>>> import numpy as np
>>> import numpy.linalg as la
>>> np.set_printoptions(precision=1, suppress=True, linewidth=160, sign=" ")
>>> K = np.load("dump.npy")
>>> K
array([[ -3.1,   2.1,  -1.8,   3.5, -10.3,   9.4,   5. ,  -3.9],
       [ -0.2,  -0.2,   7.3,   8.9,   2.3,   7. ,  -8.2,   4.7],
       [  1.3,  -7.4,  -6.6,   2.8,   3.6,   8.1,   7.9,  -0.1],
       [  0.5,  11.2,  -1.1,   5.9,   4.4,  -3.2,   4.9,   5.1],
       [ -6.8,   1.5, -12.5,  -1.7,   1.7,  -1.4, -11.3,   0.5]])
>>> rng = np.random.default_rng(496041)
>>> other = K + rng.integers(-2, 3, (5, 1)) @ rng.integers(-2, 3, (1, 8))
>>> other
array([[ -4.1,   2.1,  -3.8,   3.5,  -9.3,   9.4,   5. ,  -1.9],
       [ -2.2,  -0.2,   3.3,   8.9,   4.3,   7. ,  -8.2,   8.7],
       [  1.3,  -7.4,  -6.6,   2.8,   3.6,   8.1,   7.9,  -0.1],
       [  0.5,  11.2,  -1.1,   5.9,   4.4,  -3.2,   4.9,   5.1],
       [ -4.8,   1.5,  -8.5,  -1.7,  -0.3,  -1.4, -11.3,  -3.5]])
>>> np.round(la.svd(other - K, compute_uv=False), 1) + 0
array([ 9.5,  0. ,  0. ,  0. ,  0. ])
>>> la.matrix_rank(other - K, tol=1e-8)
np.int64(1)
>>> r0 = np.array([-1, -9])
>>> np.convolve(K[3], r0)
array([  -0.5,  -15.7, -100. ,    4. ,  -57.6,  -36.7,   23.6,  -48.8,  -46. ])
>>> np.round(np.correlate(K[3], K[2], "full"), 1) + 0
array([  0. ,   3.4,  92.3,  83.7,  79. , 106.8, -49.1, -29.8,  64.3, -24.2,  28.1,  11.2, -73.7, -31.1,   6.8])
>>> np.polyval(r0, K[3])
array([ -9.5, -20.2,  -7.9, -14.9, -13.4,  -5.8, -13.9, -14.1])
